% ipython --no-banner

In [1]: import numpy as np

In [2]: from numpy import linalg as LA

In [3]: np.set_printoptions(suppress=True, linewidth=120)

In [4]: tidy = lambda a: np.round(a, 2) + 0

In [5]: mat = np.loadtxt("sample5.csv", delimiter=",")

In [6]: mat
Out[6]: 
array([[ 2.,  1., -3.,  1.,  2., -2., -1.,  1., -2.],
       [ 1.,  2.,  1., -3.,  1.,  2., -2., -1.,  1.],
       [-3.,  1.,  2.,  1., -3.,  1.,  2., -2., -1.],
       [ 1., -3.,  1.,  2.,  1., -3.,  1.,  2., -2.],
       [ 2.,  1., -3.,  1.,  2.,  1., -3.,  1.,  2.],
       [-2.,  2.,  1., -3.,  1.,  2.,  1., -3.,  1.],
       [-1., -2.,  2.,  1., -3.,  1.,  2.,  1., -3.],
       [ 1., -1., -2.,  2.,  1., -3.,  1.,  2.,  1.],
       [-2.,  1., -1., -2.,  2.,  1., -3.,  1.,  2.]])

In [7]: A2 = mat / np.sqrt((mat ** 2).mean(axis=1, keepdims=True))

In [8]: tidy(A2[3])
Out[8]: array([ 0.51, -1.54,  0.51,  1.03,  0.51, -1.54,  0.51,  1.03, -1.03])

In [9]: LA.matrix_rank(A2) == LA.matrix_rank(mat)
Out[9]: np.True_

In [10]: A2 = mat[0, 0] * mat[1:] - np.outer(mat[1:, 0], mat[0])

In [11]: A2
Out[11]: 
array([[ 0.,  3.,  5., -7.,  0.,  6., -3., -3.,  4.],
       [ 0.,  5., -5.,  5.,  0., -4.,  1., -1., -8.],
       [ 0., -7.,  5.,  3.,  0., -4.,  3.,  3., -2.],
       [ 0.,  0.,  0.,  0.,  0.,  6., -4.,  0.,  8.],
       [ 0.,  6., -4., -4.,  6.,  0.,  0., -4., -2.],
       [ 0., -3.,  1.,  3., -4.,  0.,  3.,  3., -8.],
       [ 0., -3., -1.,  3.,  0., -4.,  3.,  3.,  4.],
       [ 0.,  4., -8., -2.,  8., -2., -8.,  4.,  0.]])

In [12]: np.flatnonzero(~A2.round(6).any(axis=1))
Out[12]: array([], dtype=int64)

In [13]: mat[:, 0] / mat[0, 0]
Out[13]: array([ 1. ,  0.5, -1.5,  0.5,  1. , -1. , -0.5,  0.5, -1. ])

In [14]: vec = np.array([3, 3, 0, 3, 0, 1, -5, 3, 2])

In [15]: mat @ (2 * vec)
Out[15]: array([ 28.,  22., -40., -12.,  70., -38., -36.,  12.,  28.])

In [16]: (mat * vec).sum(axis=1)
Out[16]: array([ 14.,  11., -20.,  -6.,  35., -19., -18.,   6.,  14.])

In [17]: K = np.loadtxt("out8.csv", delimiter=",")

In [18]: K
Out[18]: 
array([[-1.,  5.,  5., -3.,  4.],
       [ 1.,  1.,  5., -6.,  7.],
       [ 0.,  5.,  4., -1., 12.],
       [ 1.,  8.,  6.,  3., 10.],
       [-2., 11.,  5.,  3.,  5.],
       [-6.,  9.,  2.,  4.,  7.],
       [-5., 11., -2.,  1.,  2.],
       [-6.,  7.,  3., -3., -1.],
       [-3.,  8.,  4., -4., -5.],
       [-5., 10.,  1., -9., -9.]])

In [19]: K - K[0]
Out[19]: 
array([[  0.,   0.,   0.,   0.,   0.],
       [  2.,  -4.,   0.,  -3.,   3.],
       [  1.,   0.,  -1.,   2.,   8.],
       [  2.,   3.,   1.,   6.,   6.],
       [ -1.,   6.,   0.,   6.,   1.],
       [ -5.,   4.,  -3.,   7.,   3.],
       [ -4.,   6.,  -7.,   4.,  -2.],
       [ -5.,   2.,  -2.,   0.,  -5.],
       [ -2.,   3.,  -1.,  -1.,  -9.],
       [ -4.,   5.,  -4.,  -6., -13.]])

In [20]: K.sum(axis=1)
Out[20]: array([ 10.,   8.,  20.,  28.,  22.,  16.,   7.,   0.,   0., -12.])

In [21]: np.count_nonzero(K)
Out[21]: np.int64(49)

In [22]: np.abs(K).max()
Out[22]: np.float64(12.0)
